% ipython --no-banner

In [1]: import numpy as np

In [2]: import numpy.linalg as la

In [3]: np.set_printoptions(suppress=True, linewidth=200)

In [4]: A = np.array([[0, 0, 0, -1, 3],
   ...:     [0, 0, 0, 0, 1],
   ...:     [0, -1, 0, 1, 2],
   ...:     [0, 0, 0, 0, 0],
   ...:     [0, 0, 0, 0, 0]])

In [5]: # rank 3

In [6]: Uu, sv, Vh = la.svd(A)

In [7]: V = Vh[:(sv > 1e-8).sum()]

In [8]: rng = np.random.default_rng(96)

In [9]: x0 = A[4] + -3 * A[1] + rng.integers(2) * np.eye(5)[1]

In [10]: x0
Out[10]: array([ 0.,  1.,  0.,  0., -3.])

In [11]: np.round(np.diag(V.T @ V), 1) + 0
Out[11]: array([0., 1., 0., 1., 1.])

In [12]: np.allclose(V.T @ V @ x0, x0)
Out[12]: True

In [13]: G = A.T @ A

In [14]: np.trace(G), (A ** 2).sum()
Out[14]: (np.int64(17), np.int64(17))

In [15]: (A @ A.T).shape
Out[15]: (5, 5)

In [16]: np.round(la.svd(A, compute_uv=False) ** 2, 1) + 0
Out[16]: array([14.4,  2.6,  0. ,  0. ,  0. ])

In [17]: la.matrix_rank(G)
Out[17]: np.int64(3)

In [18]: np.diag(G)
Out[18]: array([ 0,  1,  0,  2, 14])

In [19]: G
Out[19]: 
array([[ 0,  0,  0,  0,  0],
       [ 0,  1,  0, -1, -2],
       [ 0,  0,  0,  0,  0],
       [ 0, -1,  0,  2, -1],
       [ 0, -2,  0, -1, 14]])

In [20]: Uu, sv, Vh = la.svd(A)

In [21]: sv.round(1)
Out[21]: array([3.8, 1.6, 0.2, 0. , 0. ])

In [22]: np.argmax(sv[:-1] / (sv[1:] + 1e-6)) + 1
Out[22]: np.int64(3)

In [23]: B = Uu[:, :3] @ np.diag(sv[:3]) @ Vh[:3]

In [24]: la.matrix_rank(A, rtol=0.05)
Out[24]: np.int64(2)

In [25]: round(np.abs(A - B).max(), 1)
Out[25]: np.float64(0.0)

In [26]: B.round(1) + 0
Out[26]: 
array([[ 0.,  0.,  0., -1.,  3.],
       [ 0.,  0.,  0.,  0.,  1.],
       [ 0., -1.,  0.,  1.,  2.],
       [ 0.,  0.,  0.,  0.,  0.],
       [ 0.,  0.,  0.,  0.,  0.]])

In [27]: rank = la.matrix_rank(A)

In [28]: rank
Out[28]: np.int64(3)

In [29]: ns = la.svd(A)[2][rank:].T

In [30]: np.round(A @ ns, 1) + 0
Out[30]: 
array([[0., 0.],
       [0., 0.],
       [0., 0.],
       [0., 0.],
       [0., 0.]])

In [31]: ns.shape
Out[31]: (5, 2)

In [32]: [int(la.matrix_rank(A[:, :j + 1])) for j in range(5)]
Out[32]: [0, 1, 1, 2, 3]

In [33]: X = np.array([[0, -3, -3, 2, -3, 3],
    ...:     [-3, 0, -3, -3, 2, -3],
    ...:     [-3, -3, 0, -3, -3, 2],
    ...:     [2, -3, -3, 0, -3, -3],
    ...:     [-3, 2, -3, -3, 0, -3],
    ...:     [3, -3, 2, -3, -3, 0]])

In [34]: # symmetric

In [35]: G = X.T @ X

In [36]: np.round(la.svd(X, compute_uv=False) ** 2, 1)
Out[36]: array([91.5, 75.3, 34. , 34. ,  4. ,  1.2])

In [37]: np.diag(G)
Out[37]: array([40, 40, 40, 40, 40, 40])

In [38]: np.allclose(G, G.T)
Out[38]: True

In [39]: G
Out[39]: 
array([[ 40, -12,  18,  18, -12,   6],
       [-12,  40,   6,   6,  36, -12],
       [ 18,   6,  40,   6,   6,  18],
       [ 18,   6,   6,  40,   6,  18],
       [-12,  36,   6,   6,  40, -12],
       [  6, -12,  18,  18, -12,  40]])

In [40]: la.matrix_rank(G)
Out[40]: np.int64(6)

In [41]: (X @ X.T).shape
Out[41]: (6, 6)

In [42]: np.all(la.eigvalsh(X) > 0)
Out[42]: np.False_

In [43]: evals, V = la.eigh(X)

In [44]: x0 = np.array([1, 3, 6, -5, -6, 8])

In [45]: (np.sign(V[:, -1].round(6)) == np.sign(V[0, -1].round(6))).astype(int)
Out[45]: array([1, 0, 1, 1, 0, 1])

In [46]: np.round(V * np.abs(evals) @ V.T, 1)
Out[46]: 
array([[ 5.6, -1.1,  1.8,  1.8, -1.1, -0.2],
       [-1.1,  5.2,  0.7,  0.7,  3.2, -1.1],
       [ 1.8,  0.7,  5.7, -0.1,  0.7,  1.8],
       [ 1.8,  0.7, -0.1,  5.7,  0.7,  1.8],
       [-1.1,  3.2,  0.7,  0.7,  5.2, -1.1],
       [-0.2, -1.1,  1.8,  1.8, -1.1,  5.6]])

In [47]: x0 @ X @ x0
Out[47]: np.int64(712)

In [48]: np.round(la.norm(X, 2), 1)
Out[48]: np.float64(9.6)

In [49]: np.round(la.norm(X, axis=0), 1)
Out[49]: array([6.3, 6.3, 6.3, 6.3, 6.3, 6.3])

In [50]: np.round(la.norm(X, axis=1), 1)
Out[50]: array([6.3, 6.3, 6.3, 6.3, 6.3, 6.3])

In [51]: round(la.norm(X[1] - X[3]), 1)
Out[51]: np.float64(8.2)

In [52]: X[1] @ X[3]
Out[52]: np.int64(6)

In [53]: round(la.norm(X) ** 2 / la.norm(X, 2) ** 2, 1)
Out[53]: np.float64(2.6)

In [54]: la.norm(X, axis=1).argmax()
Out[54]: np.int64(0)

In [55]: W0 = np.array([[-0.9, 1.1, 0.8, 3.0],
    ...:     [-1.6, -0.2, -0.7, 1.0],
    ...:     [0.4, -1.8, -0.8, -4.0]])

In [56]: B = np.array([[-3, 7, -3], [0, -9, 7], [-3, -3, 6], [9, -9, -3]])

In [57]: np.round(W0 @ B, 1)
Out[57]: 
array([[ 27.3, -45.6,   6.2],
       [ 15.9, -16.3,  -3.8],
       [-34.8,  57.4,  -6.6]])

In [58]: np.vstack([W0, B.T]).shape
Out[58]: (6, 4)

In [59]: la.matrix_rank(np.vstack([W0, B.T]))
Out[59]: np.int64(4)

In [60]: la.matrix_rank(W0 @ B)
Out[60]: np.int64(3)

In [61]: G = W0.T @ W0

In [62]: np.round(np.diag(G), 1)
Out[62]: array([ 3.5,  4.5,  1.8, 26. ])

In [63]: np.round(la.svd(W0, compute_uv=False) ** 2, 1)
Out[63]: array([32.4,  3.3,  0.2])

In [64]: la.matrix_rank(G)
Out[64]: np.int64(3)

In [65]: round(float(np.trace(G)), 1), round(float((W0 ** 2).sum()), 1)
Out[65]: (35.8, 35.8)

In [66]: (W0 @ W0.T).shape
Out[66]: (3, 3)

In [67]: G.round(1)
Out[67]: 
array([[ 3.5, -1.4,  0.1, -5.9],
       [-1.4,  4.5,  2.5, 10.3],
       [ 0.1,  2.5,  1.8,  4.9],
       [-5.9, 10.3,  4.9, 26. ]])

In [68]: f, v = W0[1], W0[2]

In [69]: np.round(f @ f, 1)
Out[69]: np.float64(4.1)

In [70]: round(float(f @ v), 1)
Out[70]: -3.7

In [71]: pr = (f @ v) / (f @ f) * f

In [72]: round(la.norm(f + v) ** 2 + la.norm(f - v) ** 2, 1)
Out[72]: np.float64(48.3)

In [73]: np.round(v - pr, 1)
Out[73]: array([-1.1, -2. , -1.4, -3.1])

In [74]: la.matrix_rank(np.outer(f, v))
Out[74]: np.int64(1)

In [75]: M = np.load("case10.npy")

In [76]: M
Out[76]: 
array([[  0,   0,   0,   0,   0],
       [  0, -10,  10,   4, -10],
       [  0,  10, -10,  -4,  10],
       [  0,  -5,   5,   2,  -5],
       [  0,  15, -15,  -6,  15],
       [  0,   0,   0,   0,   0]])

In [77]: rank = la.matrix_rank(M)

In [78]: rank
Out[78]: np.int64(1)

In [79]: ns = la.svd(M)[2][rank:].T

In [80]: [int(la.matrix_rank(np.delete(M, i, axis=0))) for i in range(6)]
Out[80]: [1, 1, 1, 1, 1, 1]

In [81]: np.round(ns @ ns.T, 1)
Out[81]: 
array([[ 1. ,  0. ,  0. ,  0. ,  0. ],
       [ 0. ,  0.7,  0.3,  0.1, -0.3],
       [ 0. ,  0.3,  0.7, -0.1,  0.3],
       [ 0. ,  0.1, -0.1,  0.9,  0.1],
       [ 0. , -0.3,  0.3,  0.1,  0.7]])

In [82]: np.allclose(M @ ns, 0)
Out[82]: True

In [83]: B = M + rng.integers(-2, 3, (6, 1)) @ rng.integers(-2, 3, (1, 5))

In [84]: B
Out[84]: 
array([[  0,   2,   0,  -1,   1],
       [  0,  -6,  10,   2,  -8],
       [  0,  12, -10,  -5,  11],
       [  0,  -7,   5,   3,  -6],
       [  0,  15, -15,  -6,  15],
       [  0,   4,   0,  -2,   2]])

In [85]: np.round(la.svd(B - M, compute_uv=False), 1) + 0
Out[85]: array([8.1, 0. , 0. , 0. , 0. ])

In [86]: la.matrix_rank(B - M, tol=1e-8)
Out[86]: np.int64(1)

In [87]: E = np.array([[1, 3, 2, 1, 2, 0],
    ...:     [0, 2, 3, 0, 2, 1],
    ...:     [0, 1, 1, 3, 1, 0],
    ...:     [1, 0, 1, 2, 0, 0]])

In [88]: E
Out[88]: 
array([[1, 3, 2, 1, 2, 0],
       [0, 2, 3, 0, 2, 1],
       [0, 1, 1, 3, 1, 0],
       [1, 0, 1, 2, 0, 0]])

In [89]: B = E[0, 0] * E[1:] - np.outer(E[1:, 0], E[0])

In [90]: B
Out[90]: 
array([[ 0,  2,  3,  0,  2,  1],
       [ 0,  1,  1,  3,  1,  0],
       [ 0, -3, -1,  1, -2,  0]])

In [91]: np.flatnonzero(~B.round(6).any(axis=1))
Out[91]: array([], dtype=int64)
